$ ipython --no-banner

In [1]: import numpy as np

In [2]: import numpy.linalg as la

In [3]: np.set_printoptions(precision=3, suppress=True, linewidth=120, legacy="1.25")

In [4]: X = np.load("test4.npy")

In [5]: X
Out[5]: 
array([[-6.982,  2.957,  4.969, -7.996],
       [-7.019,  2.994,  5.02 , -7.999],
       [-6.971,  3.008,  5.003, -8.006],
       [-6.989,  3.027,  5.022, -7.989],
       [-7.014,  2.984,  4.99 , -7.994],
       [-6.988,  3.011,  5.035, -8.012],
       [-6.968,  2.972,  4.989, -8.008],
       [ 2.028,  2.051,  6.973,  2.992],
       [ 2.023,  1.989,  7.008,  2.968],
       [ 1.985,  1.983,  6.975,  3.024],
       [ 1.984,  1.974,  7.032,  3.029],
       [ 1.973,  1.991,  6.963,  2.979],
       [ 2.014,  1.986,  6.962,  2.979],
       [ 1.993,  2.019,  7.017,  2.992]])

In [6]: Uu, s, vt = la.svd(X)

In [7]: np.argmax(s[:-1] / (s[1:] + 1e-6)) + 1
Out[7]: 2

In [8]: s
Out[8]: array([32.076, 21.447,  0.093,  0.065])

In [9]: M2 = Uu[:, :2] @ np.diag(s[:2]) @ vt[:2]

In [10]: la.matrix_rank(M2)
Out[10]: 2

In [11]: round(la.norm(X - M2) / la.norm(X), 3)
Out[11]: 0.003

In [12]: np.round(la.norm(X - M2, 2), 3), np.round(s[2], 3)
Out[12]: (0.093, 0.093)

In [13]: X.reshape(2, -1)
Out[13]: 
array([[-6.982,  2.957,  4.969, -7.996, -7.019,  2.994,  5.02 , -7.999, -6.971,  3.008,  5.003, -8.006, -6.989,
         3.027,  5.022, -7.989, -7.014,  2.984,  4.99 , -7.994, -6.988,  3.011,  5.035, -8.012, -6.968,  2.972,
         4.989, -8.008],
       [ 2.028,  2.051,  6.973,  2.992,  2.023,  1.989,  7.008,  2.968,  1.985,  1.983,  6.975,  3.024,  1.984,
         1.974,  7.032,  3.029,  1.973,  1.991,  6.963,  2.979,  2.014,  1.986,  6.962,  2.979,  1.993,  2.019,
         7.017,  2.992]])

In [14]: X.reshape(-1, 2)
Out[14]: 
array([[-6.982,  2.957],
       [ 4.969, -7.996],
       [-7.019,  2.994],
       [ 5.02 , -7.999],
       [-6.971,  3.008],
       [ 5.003, -8.006],
       [-6.989,  3.027],
       [ 5.022, -7.989],
       [-7.014,  2.984],
       [ 4.99 , -7.994],
       [-6.988,  3.011],
       [ 5.035, -8.012],
       [-6.968,  2.972],
       [ 4.989, -8.008],
       [ 2.028,  2.051],
       [ 6.973,  2.992],
       [ 2.023,  1.989],
       [ 7.008,  2.968],
       [ 1.985,  1.983],
       [ 6.975,  3.024],
       [ 1.984,  1.974],
       [ 7.032,  3.029],
       [ 1.973,  1.991],
       [ 6.963,  2.979],
       [ 2.014,  1.986],
       [ 6.962,  2.979],
       [ 1.993,  2.019],
       [ 7.017,  2.992]])

In [15]: t3 = X.reshape(14, 2, -1)

In [16]: t3.transpose(1, 0, 2)
Out[16]: 
array([[[-6.982,  2.957],
        [-7.019,  2.994],
        [-6.971,  3.008],
        [-6.989,  3.027],
        [-7.014,  2.984],
        [-6.988,  3.011],
        [-6.968,  2.972],
        [ 2.028,  2.051],
        [ 2.023,  1.989],
        [ 1.985,  1.983],
        [ 1.984,  1.974],
        [ 1.973,  1.991],
        [ 2.014,  1.986],
        [ 1.993,  2.019]],

       [[ 4.969, -7.996],
        [ 5.02 , -7.999],
        [ 5.003, -8.006],
        [ 5.022, -7.989],
        [ 4.99 , -7.994],
        [ 5.035, -8.012],
        [ 4.989, -8.008],
        [ 6.973,  2.992],
        [ 7.008,  2.968],
        [ 6.975,  3.024],
        [ 7.032,  3.029],
        [ 6.963,  2.979],
        [ 6.962,  2.979],
        [ 7.017,  2.992]]])

In [17]: t3.shape
Out[17]: (14, 2, 2)
